$ python3 -q
>>> import numpy as np
>>> from numpy import linalg as LA
>>> np.set_printoptions(precision=2, suppress=True, linewidth=140)
>>> m1 = np.array([[2.0, 3.0, -5.0, 2.0],
...     [5.0, 6.0, -11.0, 5.0],
...     [7.0, 9.0, -16.0, 7.0],
...     [4.0, 6.0, -10.0, 4.0]])
>>> m1
array([[  2.,   3.,  -5.,   2.],
       [  5.,   6., -11.,   5.],
       [  7.,   9., -16.,   7.],
       [  4.,   6., -10.,   4.]])
>>> LA.matrix_rank(m1, rtol=0.1)
np.int64(1)
>>> np.einsum("ii->", m1)
np.float64(-4.0)
>>> np.einsum("ij,ji->", m1, m1)
np.float64(10.0)
>>> np.round(LA.eigvals(m1).sum().real, 2)
np.float64(-4.0)
>>> round(LA.det(2 * m1), 2), np.round(LA.det(m1), 2)
(np.float64(0.0), np.float64(0.0))
>>> np.round(np.poly(m1), 2) + 0
array([1., 4., 3., 0., 0.])
>>> np.kron(np.eye(2, dtype=int), m1)
array([[  2.,   3.,  -5.,   2.,   0.,   0.,  -0.,   0.],
       [  5.,   6., -11.,   5.,   0.,   0.,  -0.,   0.],
       [  7.,   9., -16.,   7.,   0.,   0.,  -0.,   0.],
       [  4.,   6., -10.,   4.,   0.,   0.,  -0.,   0.],
       [  0.,   0.,  -0.,   0.,   2.,   3.,  -5.,   2.],
       [  0.,   0.,  -0.,   0.,   5.,   6., -11.,   5.],
       [  0.,   0.,  -0.,   0.,   7.,   9., -16.,   7.],
       [  0.,   0.,  -0.,   0.,   4.,   6., -10.,   4.]])
>>> round(float(LA.det(m1[::-1])), 2)
0.0
>>> Uu, sig, Vh = LA.svd(m1)
>>> V = Vh[:(sig > 1e-8).sum()]
>>> rng = np.random.default_rng(860962)
>>> x0 = m1[2] + 4 * m1[1] + rng.integers(2) * np.eye(4)[2]
>>> x0
array([ 27.,  33., -59.,  27.])
>>> V.T @ V
array([[ 0.4, -0.2, -0.2,  0.4],
       [-0.2,  0.6, -0.4, -0.2],
       [-0.2, -0.4,  0.6, -0.2],
       [ 0.4, -0.2, -0.2,  0.4]])
>>> np.allclose(V.T @ V @ x0, x0)
False
>>> LA.matrix_rank(np.vstack([m1, x0]))
np.int64(3)
>>> round(float(LA.norm(x0 - V.T @ V @ x0)), 2)
0.63
>>> LA.lstsq(m1[:-1].T, m1[-1])[2]
np.int32(2)
>>> np.abs(np.diag(LA.qr(m1)[1])) > 1e-9
array([ True,  True, False, False])
>>> np.unique(m1.round(6), axis=0).shape
(4, 4)
>>> m1 @ LA.pinv(m1) @ m1
array([[  2.,   3.,  -5.,   2.],
       [  5.,   6., -11.,   5.],
       [  7.,   9., -16.,   7.],
       [  4.,   6., -10.,   4.]])
>>> np.allclose(m1[:-1].T @ LA.lstsq(m1[:-1].T, m1[-1])[0], m1[-1])
True
>>> feats = np.load("a.npy")
>>> feats
array([[-1, -1, -1],
       [-1, -2, -2],
       [-1, -2, -3]])
>>> evals, V = LA.eig(feats)
>>> np.sort(LA.eigvals(feats.T))
array([-5.05, -0.64, -0.31])
>>> np.sort(LA.eigvals(feats @ feats))
array([ 0.09,  0.41, 25.49])
>>> round(float(np.prod(evals)), 2)
-1.0
>>> np.sort(LA.eigvals(LA.inv(feats)))
array([-3.25, -1.55, -0.2 ])
>>> other = LA.inv(feats)
>>> LA.det(feats) * other
array([[ 2., -1.,  0.],
       [-1.,  2., -1.],
       [ 0., -1.,  1.]])
>>> feats @ other
array([[1., 0., 0.],
       [0., 1., 0.],
       [0., 0., 1.]])
>>> round(LA.cond(feats), 2)
np.float64(16.39)
>>> other
array([[-2.,  1., -0.],
       [ 1., -2.,  1.],
       [-0.,  1., -1.]])
>>> round(LA.det(feats) * LA.det(other), 2)
np.float64(1.0)
>>> data = np.load("arr.npy")
>>> data
array([[-0.35, -0.15, 15.03,  2.98, -0.73, -0.37],
       [-1.02,  0.08, 14.83,  6.19,  1.32, -0.5 ],
       [ 0.61,  0.55, 16.44,  3.93, -0.11,  1.53],
       [ 0.26,  1.25, 14.68,  4.06, -0.14,  1.45],
       [-2.14, -0.11, 14.21,  3.08, -0.13, -1.37],
       [ 1.73,  0.67, 14.09,  3.9 , -1.36, -1.41],
       [-2.2 ,  0.05, 16.15,  6.33,  0.72,  0.07],
       [-0.3 ,  1.58, 14.65,  4.48, -0.91,  0.19],
       [-0.72,  0.34, 15.25,  6.74,  0.44,  1.44],
       [-1.29, -1.23, 13.82,  5.72, -0.72, -0.45],
       [-0.44,  0.15, 14.42,  4.98,  1.29,  0.25],
       [-1.12, -0.06, 15.53,  4.54,  0.04, -0.09],
       [-0.6 , -1.27, 16.1 ,  3.51, -1.  , -0.43],
       [ 1.1 , -1.23, 13.99,  5.52,  0.97,  0.4 ],
       [ 0.12, -0.87, 14.98,  4.25, -0.68, -0.93],
       [-1.64, -0.59, 15.08,  6.47,  1.48,  0.09],
       [-1.28, -0.76, 17.46,  4.99,  0.03,  0.1 ],
       [ 0.19,  2.99, 15.3 ,  4.14, -0.67, -0.65],
       [-2.36,  0.35, 15.43,  4.86, -1.4 ,  0.38],
       [-0.77,  0.88, 15.84,  5.97, -0.54, -1.24],
       [-0.64, -0.41, 11.48,  5.44,  1.16, -0.93],
       [-1.02, -0.55, 14.46,  4.23,  1.44,  1.09],
       [-0.49,  0.33, 15.49,  4.85,  1.08,  0.95]])
>>> other = np.c_[data[:, :3] @ np.array([[5, 5, 0], [5, 5, 1], [5, 1, 1]]), np.array([0, 0, 0, 2, 5, 5, 0, 3, 4, 0, 4, 0, 4, 1, 3, 3, 0, 5, 4, 4, 2, 0, 4])]
>>> other
array([[72.65, 12.53, 14.88,  0.  ],
       [69.45, 10.13, 14.91,  0.  ],
       [88.  , 22.24, 16.99,  0.  ],
       [80.95, 22.23, 15.93,  2.  ],
       [59.8 ,  2.96, 14.1 ,  5.  ],
       [82.45, 26.09, 14.76,  5.  ],
       [70.  ,  5.4 , 16.2 ,  0.  ],
       [79.65, 21.05, 16.23,  3.  ],
       [74.35, 13.35, 15.59,  4.  ],
       [56.5 ,  1.22, 12.59,  0.  ],
       [70.65, 12.97, 14.57,  4.  ],
       [71.75,  9.63, 15.47,  0.  ],
       [71.15,  6.75, 14.83,  4.  ],
       [69.3 , 13.34, 12.76,  1.  ],
       [71.15, 11.23, 14.11,  3.  ],
       [64.25,  3.93, 14.49,  3.  ],
       [77.1 ,  7.26, 16.7 ,  0.  ],
       [92.4 , 31.2 , 18.29,  5.  ],
       [67.1 ,  5.38, 15.78,  4.  ],
       [79.75, 16.39, 16.72,  4.  ],
       [52.15,  6.23, 11.07,  2.  ],
       [64.45,  6.61, 13.91,  0.  ],
       [76.65, 14.69, 15.82,  4.  ]])
>>> LA.norm(LA.qr(data)[0].T @ other, axis=0) ** 2 / ((other ** 2).sum(axis=0) + 1e-12)
array([1.  , 1.  , 1.  , 0.69])
>>> LA.matrix_rank(other)
np.int64(4)
>>> E = np.loadtxt("test17.csv", delimiter=",")
>>> E
array([[ 10.1 ,  16.91,   1.56,  -2.89,  -1.14],
       [-10.64,  -5.27, -12.01,  -7.01,  -8.11],
       [  3.39,  -9.32,  11.11,  13.22,  -1.88],
       [ -1.03,  -4.53,  11.78,   3.7 ,  15.03],
       [  4.98,  -5.47,  -6.33,  12.36,  12.35],
       [-12.2 ,  12.86,  -7.85,   2.52,  -4.23],
       [  3.59,  15.19,  -7.45,  -8.96,   4.54],
       [ -6.23,   7.76,  -5.86,  12.32, -10.71],
       [  6.31,   6.88,  14.97,   9.28,   1.64],
       [ -5.64,  10.9 ,  -0.51,   8.93,  13.02],
       [ -7.27,   1.44, -11.74,  14.06,  -3.1 ],
       [ -6.84, -15.31,  -8.56,   5.38,  -4.06],
       [ 10.49, -10.63,  -6.11,  -7.27,  -9.32],
       [  3.89, -19.29,   3.29,  -1.43,  -0.18],
       [ -7.44,  13.24,  12.5 ,  -0.21,   3.62],
       [ -5.45,   0.4 ,   6.38,  16.46,  -7.66],
       [-10.32,  -9.82,  13.54,  -1.71,   3.31],
       [-14.43,  12.45,   0.76,  -5.4 ,   2.66],
       [  0.04,  -8.67,  12.85,  -1.74,  12.52],
       [ 18.75,   3.3 ,   5.19,  -3.15,  -0.79],
       [  5.03,  13.4 ,  10.42,   9.3 ,  -0.19],
       [ -8.07,   1.56, -13.89, -11.39,  -3.15],
       [ -0.64,   7.42,  10.75, -11.71,  -9.58],
       [ -5.38,  -2.32,   8.69,  14.93,  -8.2 ],
       [  0.69,  -1.65,  10.24,  -5.86, -16.05],
       [ -4.74,   1.65,  -6.85,  -5.94,  17.1 ]])
>>> D = LA.norm(E[:, None] - E[None], axis=-1)
>>> LA.norm(E, axis=1)
array([20., 20., 20., 20., 20., 20., 20., 20., 20., 20., 20., 20., 20., 20., 20., 20., 20., 20., 20., 20., 20., 20., 20., 20., 20., 20.])
>>> D[:5, :5]
array([[ 0.  , 34.23, 32.93, 31.51, 31.68],
       [34.23,  0.  , 34.58, 36.18, 32.71],
       [32.93, 34.58,  0.  , 20.48, 22.91],
       [31.51, 36.18, 20.48,  0.  , 21.15],
       [31.68, 32.71, 22.91, 21.15,  0.  ]])
>>> D.shape
(26, 26)
>>> np.flatnonzero(D[13] < D.mean() / 2)
array([13])
>>> D[13].round(6).argsort(kind="stable")[:4]
array([13, 12, 11,  2])
>>> LA.matrix_rank(D ** 2)
np.int64(7)
